$ python3 -q
>>> import numpy as np
>>> np.set_printoptions(precision=3, suppress=True, linewidth=120, legacy="1.25")
>>> out = np.array([[2, 1], [1, 3]])
>>> W2 = np.array([[0, -3, 1, -3, 2, -2, 1],
...     [-1, -3, 2, -3, 0, 1, -1],
...     [3, 0, 1, -2, 2, 3, 2],
...     [1, -3, 2, -1, 3, 1, 0],
...     [1, 0, -1, -3, -1, -3, -3],
...     [2, -1, 1, -3, 0, 1, -1],
...     [1, -3, 0, -1, 1, -2, -2]])
>>> m1 = np.block([[out, np.zeros((2, 7))], [np.zeros((7, 2)), W2]])
>>> print(m1)
[[ 2.  1.  0.  0.  0.  0.  0.  0.  0.]
 [ 1.  3.  0.  0.  0.  0.  0.  0.  0.]
 [ 0.  0.  0. -3.  1. -3.  2. -2.  1.]
 [ 0.  0. -1. -3.  2. -3.  0.  1. -1.]
 [ 0.  0.  3.  0.  1. -2.  2.  3.  2.]
 [ 0.  0.  1. -3.  2. -1.  3.  1.  0.]
 [ 0.  0.  1.  0. -1. -3. -1. -3. -3.]
 [ 0.  0.  2. -1.  1. -3.  0.  1. -1.]
 [ 0.  0.  1. -3.  0. -1.  1. -2. -2.]]
>>> print(round(float(np.linalg.det(m1)), 3))
-3440.0
>>> print(np.allclose(m1 @ m1.T, m1.T @ m1))
False
>>> print((m1 - m1.T) / 2)
[[ 0.   0.   0.   0.   0.   0.   0.   0.   0. ]
 [ 0.   0.   0.   0.   0.   0.   0.   0.   0. ]
 [ 0.   0.   0.  -1.  -1.  -2.   0.5 -2.   0. ]
 [ 0.   0.   1.   0.   1.   0.   0.   1.   1. ]
 [ 0.   0.   1.  -1.   0.  -2.   1.5  1.   1. ]
 [ 0.   0.   2.   0.   2.   0.   3.   2.   0.5]
 [ 0.   0.  -0.5  0.  -1.5 -3.   0.  -1.5 -2. ]
 [ 0.   0.   2.  -1.  -1.  -2.   1.5  0.   0.5]
 [ 0.   0.   0.  -1.  -1.  -0.5  2.  -0.5  0. ]]
>>> m1.inv()
Traceback (most recent call last):
  File "<python-input-9>", line 1, in <module>
    m1.inv()
    ^^^^^^
AttributeError: 'numpy.ndarray' object has no attribute 'inv'
>>> print(np.linalg.matrix_power(m1, 3))
[[  15.   20.    0.    0.    0.    0.    0.    0.    0.]
 [  20.   35.    0.    0.    0.    0.    0.    0.    0.]
 [   0.    0.  -88.  -68.   34.   28.    8.  -10.   -6.]
 [   0.    0.  -35. -143.   74.  -77.   36.    3.  -31.]
 [   0.    0.  -41.  117.  -78.   65.  -64.  -59.   47.]
 [   0.    0.  -56.  -22.   -4.  -14.  -17.  -52.    3.]
 [   0.    0.  -29.  -88.   55.   21.   25.   52.  -37.]
 [   0.    0.  -26.  -34.    8.   -6.   -6.  -14.  -12.]
 [   0.    0.  -46.  -92.   42.   -8.   21.   -4.  -35.]]
>>> print(np.sort(np.abs(np.linalg.eigvals(m1))))
[0.613 1.382 1.902 1.902 2.657 3.618 4.351 4.351 6.165]
>>> print((m1 + m1.T) / 2)
[[ 2.   1.   0.   0.   0.   0.   0.   0.   0. ]
 [ 1.   3.   0.   0.   0.   0.   0.   0.   0. ]
 [ 0.   0.   0.  -2.   2.  -1.   1.5  0.   1. ]
 [ 0.   0.  -2.  -3.   1.  -3.   0.   0.  -2. ]
 [ 0.   0.   2.   1.   1.   0.   0.5  2.   1. ]
 [ 0.   0.  -1.  -3.   0.  -1.   0.  -1.  -0.5]
 [ 0.   0.   1.5  0.   0.5  0.  -1.  -1.5 -1. ]
 [ 0.   0.   0.   0.   2.  -1.  -1.5  1.  -1.5]
 [ 0.   0.   1.  -2.   1.  -0.5 -1.  -1.5 -2. ]]
>>> x0 = np.array([1, -2, 1, -2, 2, 0, 1, 0, 2])
>>> print(m1 @ np.eye(9)[2])
[ 0.  0.  0. -1.  3.  1.  1.  2.  1.]
>>> print(np.einsum("ij,j->i", m1, x0))
[ 0. -5. 12.  7. 11. 14. -8.  4.  4.]
>>> print(m1 * x0)
[[ 2. -2.  0. -0.  0.  0.  0.  0.  0.]
 [ 1. -6.  0. -0.  0.  0.  0.  0.  0.]
 [ 0. -0.  0.  6.  2. -0.  2. -0.  2.]
 [ 0. -0. -1.  6.  4. -0.  0.  0. -2.]
 [ 0. -0.  3. -0.  2. -0.  2.  0.  4.]
 [ 0. -0.  1.  6.  4. -0.  3.  0.  0.]
 [ 0. -0.  1. -0. -2. -0. -1. -0. -6.]
 [ 0. -0.  2.  2.  2. -0.  0.  0. -2.]
 [ 0. -0.  1.  6.  0. -0.  1. -0. -4.]]
>>> print((m1 @ x0).argmax())
5
>>> print(m1 @ np.ones(9))
[  3.   4.  -4.  -5.   9.   3. -10.  -1.  -6.]
>>> print(np.sign((m1 @ x0).round(6)))
[ 0. -1.  1.  1.  1.  1. -1.  1.  1.]
>>> print((m1 * x0).sum(axis=1))
[ 0. -5. 12.  7. 11. 14. -8.  4.  4.]
>>> r0 = np.array([1, 1, 0, 2, 1, 0, 3, 1, 0])
>>> out = m1 + np.outer(r0, np.eye(9)[4])
>>> print(out)
[[ 2.  1.  0.  0.  1.  0.  0.  0.  0.]
 [ 1.  3.  0.  0.  1.  0.  0.  0.  0.]
 [ 0.  0.  0. -3.  1. -3.  2. -2.  1.]
 [ 0.  0. -1. -3.  4. -3.  0.  1. -1.]
 [ 0.  0.  3.  0.  2. -2.  2.  3.  2.]
 [ 0.  0.  1. -3.  2. -1.  3.  1.  0.]
 [ 0.  0.  1.  0.  2. -3. -1. -3. -3.]
 [ 0.  0.  2. -1.  2. -3.  0.  1. -1.]
 [ 0.  0.  1. -3.  0. -1.  1. -2. -2.]]
>>> out = m1 / np.linalg.norm(m1, axis=1, keepdims=True)
>>> C2 = out @ out.T
>>> print((C2 - 2 * np.eye(9)).round(6).argmax(axis=1))
[1 0 5 7 7 2 8 3 2]
>>> print((np.abs(C2) > 0.9).astype(int))
[[1 0 0 0 0 0 0 0 0]
 [0 1 0 0 0 0 0 0 0]
 [0 0 1 0 0 0 0 0 0]
 [0 0 0 1 0 0 0 0 0]
 [0 0 0 0 1 0 0 0 0]
 [0 0 0 0 0 1 0 0 0]
 [0 0 0 0 0 0 1 0 0]
 [0 0 0 0 0 0 0 1 0]
 [0 0 0 0 0 0 0 0 1]]
>>> print(m1 @ m1)
[[  5.   5.   0.   0.   0.   0.   0.   0.   0.]
 [  5.  10.   0.   0.   0.   0.   0.   0.   0.]
 [  0.   0.   2.  17. -15.   9.  -8. -13.  -1.]
 [  0.   0.   7.  23. -10.   9.  -8.   5.   7.]
 [  0.   0.  11. -12.   1. -26.   2. -12.  -8.]
 [  0.   0.  13.   8.  -7.  -9.   0.  -8.  -2.]
 [  0.   0. -16.  18.  -8.  17. -11.  -2.  11.]
 [  0.   0.   2.   8.  -4.  -4.  -4.  -2.   6.]
 [  0.   0.  -3.  17. -10.  12.  -4.  -7.   7.]]
>>> print(round(np.linalg.det(m1), 3))
-3440.0
>>> A = np.load("arr.npy")
>>> print(A)
[[ 5  6  7  8  9 10 11 12]
 [13 14 15 16 17 18 19 20]
 [21 22 23 24 25 26 27 28]
 [29 30 31 32 33 34 35 36]
 [37 38 39 40 41 42 43 44]
 [45 46 47 48 49 50 51 52]
 [53 54 55 56 57 58 59 60]]
>>> left, sigma, VT = np.linalg.svd(A)
>>> V = VT[:(sigma > 1e-8).sum()]
>>> rng = np.random.default_rng(695)
>>> x0 = A[5] + 5 * A[4] + rng.integers(2) * np.eye(8)[0]
>>> print(x0)
[230. 236. 242. 248. 254. 260. 266. 272.]
>>> print(np.round(np.linalg.norm(x0 - V.T @ V @ x0), 3))
0.0
>>> print(np.linalg.matrix_rank(np.vstack([A, x0])))
2
>>> print(np.allclose(V.T @ V @ x0, x0))
True
>>> J = np.eye(5, dtype=int)[rng.permutation(5)] * np.array([2, -3, 0, -3, -2])
>>> print(J)
[[ 0  0  0 -3  0]
 [ 0  0  0  0 -2]
 [ 0 -3  0  0  0]
 [ 0  0  0  0  0]
 [ 2  0  0  0  0]]
>>> W = np.array([[0, 1],
...     [1, 1],
...     [0, 3],
...     [0, 0],
...     [0, 1],
...     [1, 2],
...     [3, 2],
...     [3, 1],
...     [2, 1]])
>>> b = np.array([7, 8])
>>> H = np.maximum(m1 @ W + b, 0)
>>> print(H)
[[ 8. 11.]
 [10. 12.]
 [ 6.  6.]
 [ 5.  1.]
 [24. 23.]
 [18. 18.]
 [ 0.  0.]
 [ 5.  9.]
 [ 0.  7.]]
>>> print((H > 0).astype(int))
[[1 1]
 [1 1]
 [1 1]
 [1 1]
 [1 1]
 [1 1]
 [0 0]
 [1 1]
 [0 1]]
>>> W2 = np.array([[1, 3], [-1, 0]])
>>> print(H @ W2)
[[-3. 24.]
 [-2. 30.]
 [ 0. 18.]
 [ 4. 15.]
 [ 1. 72.]
 [ 0. 54.]
 [ 0.  0.]
 [-4. 15.]
 [-7.  0.]]
>>> out = np.c_[H[:, :1] @ np.array([[1]]), np.array([2, 4, 4, -1, -1, 0, -4, -2, 3])]
>>> print(out)
[[ 8.  2.]
 [10.  4.]
 [ 6.  4.]
 [ 5. -1.]
 [24. -1.]
 [18.  0.]
 [ 0. -4.]
 [ 5. -2.]
 [ 0.  3.]]
>>> print(np.linalg.matrix_rank(np.c_[H, out]))
3
>>> print(np.linalg.matrix_rank(out))
2
>>> print(np.round(np.linalg.lstsq(H, out[:, 0])[0], 3) + 0)
[1. 0.]
>>> left, sigma, VT = np.linalg.svd(J)
>>> V = VT[:(sigma > 1e-8).sum()]
>>> x0 = J[2] + 4 * J[4] + rng.integers(2) * np.eye(5)[3]
>>> print(x0)
[ 8. -3.  0.  1.  0.]
>>> print(np.diag(V.T @ V))
[1. 1. 0. 1. 1.]
>>> left, sigma, VT = np.linalg.svd(J)
>>> print(sigma)
[ 3.  3.  2.  2. -0.]
>>> out = left[:, :4] @ np.diag(sigma[:4]) @ VT[:4]
>>> print(out)
[[ 0.  0.  0. -3.  0.]
 [ 0.  0.  0.  0. -2.]
 [ 0. -3.  0.  0.  0.]
 [ 0.  0.  0.  0.  0.]
 [ 2.  0.  0.  0.  0.]]
>>> X = np.loadtxt("mat.csv", delimiter=",")
>>> print(X)
[[ 1. -3.  0.]
 [ 4.  0.  3.]
 [ 2. -2.  1.]
 [ 6.  2.  5.]
 [ 5.  1.  4.]
 [-4. -8. -5.]
 [-4. -8. -5.]
 [-1. -5. -2.]
 [ 4.  0.  3.]
 [-4. -8. -5.]]
>>> out = X / np.linalg.norm(X, axis=1, keepdims=True)
>>> C2 = out @ out.T
>>> print(round(np.degrees(np.arccos(np.clip(C2[0, 1], -1, 1))), 3))
75.346
>>> cen = X - X.mean(axis=0)
>>> left, sigma, VT = np.linalg.svd(cen, full_matrices=False)
>>> print(np.searchsorted(np.cumsum(sigma ** 2) / (sigma ** 2).sum(), 0.9) + 1)
1
>>> print(VT[0] * np.sign(VT[0, np.abs(VT[0]).argmax()]))
[0.577 0.577 0.577]
>>> print(np.abs(VT[0]).argmax())
1
>>> print(np.unique(X.round(6), axis=0).shape)
(7, 3)
>>> print(np.linalg.lstsq(X[:-1].T, X[-1])[2])
2
>>> z = X[:, 2] > np.median(X[:, 2])
>>> r0 = X[z].mean(axis=0) - X[~z].mean(axis=0)
>>> print(z.astype(int))
[0 1 1 1 1 0 0 0 1 0]
>>> print(np.argsort(-np.abs(r0).round(6), kind="stable"))
[0 1 2]
>>> print(round(float(np.linalg.norm(X, 2) / np.linalg.norm(X)), 3))
0.918
>>> print([round(float(x), 3) for x in np.linalg.svd(X, compute_uv=False)[:3]])
[20.945, 9.073, 0.0]
>>> data = np.loadtxt("dump.csv", delimiter=",")
>>> print(data)
[[ 1.548  2.849 -2.366 -1.09   1.127  1.751 -1.671 -0.756]
 [ 1.557  3.284 -1.049 -0.122  2.433  1.474 -1.472 -0.645]
 [-1.515 -3.298  0.697 -0.118 -2.683 -1.365  1.382  0.599]
 [ 0.016  0.992  3.046  2.235  3.007 -0.645  0.464  0.26 ]
 [-1.115 -1.526  3.382  2.012  0.825 -1.624  1.466  0.691]
 [ 1.156  1.634 -3.345 -1.968 -0.697  1.649 -1.495 -0.702]
 [-0.479 -1.865 -2.407 -1.96  -3.411  0.137  0.024 -0.04 ]
 [ 1.449  3.27  -0.294  0.386  2.929  1.225 -1.263 -0.541]
 [ 0.54   0.167 -3.461 -2.309 -2.179  1.18  -0.996 -0.493]
 [ 1.518  2.727 -2.541 -1.229  0.891  1.766 -1.673 -0.761]
 [-0.663 -0.443  3.496  2.283  1.939 -1.287  1.105  0.54 ]
 [ 1.279  1.966 -3.194 -1.807 -0.278  1.715 -1.575 -0.733]
 [-1.583 -3.234  1.401  0.369 -2.146 -1.571  1.549  0.684]
 [-0.49  -0.058  3.44   2.314  2.269 -1.136  0.951  0.474]
 [-0.773 -2.374 -1.846 -1.672 -3.518 -0.221  0.36   0.114]
 [ 0.667  0.452 -3.497 -2.282 -1.931  1.29  -1.109 -0.542]
 [ 1.07   1.411 -3.415 -2.055 -0.958  1.595 -1.434 -0.678]
 [ 1.159  1.64  -3.342 -1.965 -0.689  1.65  -1.497 -0.703]
 [ 1.564  3.276 -1.13  -0.178  2.37   1.498 -1.491 -0.654]
 [ 1.394  2.303 -2.971 -1.596  0.195  1.759 -1.636 -0.754]
 [-0.746 -2.328 -1.905 -1.703 -3.514 -0.186  0.328  0.099]
 [-0.666 -0.449  3.497  2.282  1.933 -1.289  1.108  0.541]
 [-1.459 -2.511  2.786  1.434 -0.519 -1.771  1.662  0.761]
 [ 1.119  1.537 -3.378 -2.008 -0.813  1.626 -1.469 -0.692]
 [-1.141 -1.594  3.359  1.985  0.745 -1.64   1.485  0.698]
 [ 0.984  2.707  1.349  1.395  3.501  0.498 -0.615 -0.232]
 [ 0.08   1.119  2.973  2.209  3.079 -0.578  0.399  0.23 ]
 [-1.587 -3.21   1.509  0.446 -2.05  -1.598  1.569  0.695]
 [ 1.588  3.102 -1.861 -0.703  1.709  1.675 -1.625 -0.727]
 [ 0.132  1.218  2.911  2.185  3.133 -0.523  0.346  0.207]
 [-1.01  -2.746 -1.281 -1.356 -3.492 -0.533  0.647  0.247]
 [ 0.545  0.178 -3.463 -2.308 -2.17   1.184 -1.    -0.495]
 [-0.271  0.408  3.309  2.309  2.627 -0.932  0.747  0.385]
 [-0.826 -0.818  3.504  2.222  1.586 -1.419  1.243  0.599]
 [-1.588 -3.205  1.53   0.461 -2.032 -1.603  1.573  0.698]
 [-1.306 -2.042  3.15   1.764  0.176 -1.727  1.59   0.738]
 [-0.826 -0.817  3.504  2.222  1.586 -1.419  1.243  0.599]
 [ 0.51   0.101 -3.449 -2.312 -2.233  1.153 -0.969 -0.482]]
>>> print(np.unique(data.round(6), axis=0).shape)
(38, 8)
>>> print(np.linalg.lstsq(data[:-1].T, data[-1])[2])
2
>>> print(np.allclose(data[:-1].T @ np.linalg.lstsq(data[:-1].T, data[-1])[0], data[-1]))
True
>>> print(np.abs(np.diag(np.linalg.qr(data)[1])) > 1e-9)
[ True  True False False False False False False]
>>> C2 = np.cov(data, rowvar=False)
>>> print(np.round(np.linalg.eigvalsh(C2)[::-1], 3) + 0)
[16.387  9.264  0.     0.     0.     0.     0.     0.   ]
>>> print(np.argwhere(np.triu(np.abs(np.corrcoef(data.T)) > 0.8, 1)))
[[0 1]
 [0 5]
 [0 6]
 [0 7]
 [1 6]
 [2 3]
 [2 5]
 [2 6]
 [2 7]
 [5 6]
 [5 7]
 [6 7]]
>>> print(C2.shape)
(8, 8)
>>> print(np.argsort(-data.std(axis=0).round(6), kind="stable"))
[2 4 1 3 5 6 0 7]
>>> print(np.polyfit(data[:, 5], data[:, 6], 1))
[-0.924 -0.003]
>>> cen = data - data.mean(axis=0)
>>> left, sigma, VT = np.linalg.svd(cen, full_matrices=False)
>>> print(np.round(sigma ** 2 / (sigma ** 2).sum(), 3) + 0)
[0.639 0.361 0.    0.    0.    0.    0.    0.   ]
>>> print(VT[0] * np.sign(VT[0, np.abs(VT[0]).argmax()]))
[-0.209 -0.271  0.686  0.415  0.205 -0.316  0.283  0.134]
>>> feats = np.load("block5.npy")
>>> print(feats)
[[ 2 -1  3]
 [-1  9  1]
 [ 3  1  9]]
>>> q = feats.astype(float).copy()
>>> for j in range(3):
...     q[:, j] -= q[:, :j] @ (q[:, :j].T @ q[:, j])
...     q[:, j] /= np.linalg.norm(q[:, j])
... 
>>> print(np.round(q.T @ feats, 3) + 0)
[[ 3.742 -2.138  8.552]
 [ 0.     8.856  3.759]
 [ 0.     0.     1.931]]
>>> print(np.argsort(-np.linalg.norm(feats, axis=0).round(6), kind="stable")[:3])
[2 1 0]
>>> print([round(float(x), 3) for x in np.linalg.svd(feats, compute_uv=False)[:3]])
[10.396, 8.914, 0.691]
>>> out = feats + rng.integers(-2, 3, (3, 2)) @ rng.integers(-2, 3, (2, 3))
>>> print(out)
[[1 2 3]
 [1 8 1]
 [2 3 9]]
>>> print(np.linalg.svd(out - feats, compute_uv=False))
[4.25  1.392 0.   ]
>>> print(out - feats)
[[-1  3  0]
 [ 2 -1  0]
 [-1  2  0]]
>>> cen = X - X.mean(axis=0)
>>> V = np.linalg.svd(cen)[2][:2]
>>> out = cen - cen @ V.T @ V
>>> print(np.round(np.cov(cen @ V.T, rowvar=False), 3) + 0)
[[46.3  0. ]
 [ 0.   0. ]]
>>> print(np.diag(V.T @ V))
[1.  0.5 0.5]
>>> print(round(np.linalg.norm(feats), 3))
13.711
>>> print(np.unravel_index(np.abs(feats).argmax(), feats.shape))
(1, 1)
>>> np.linalg.rank(feats)
Traceback (most recent call last):
  File "<python-input-115>", line 1, in <module>
    np.linalg.rank(feats)
    ^^^^^^^^^^^^^^
AttributeError: module 'numpy.linalg' has no attribute 'rank'
>>> print(np.abs(feats).max())
9
>>> print(np.count_nonzero(feats))
9
>>> print(feats.shape)
(3, 3)
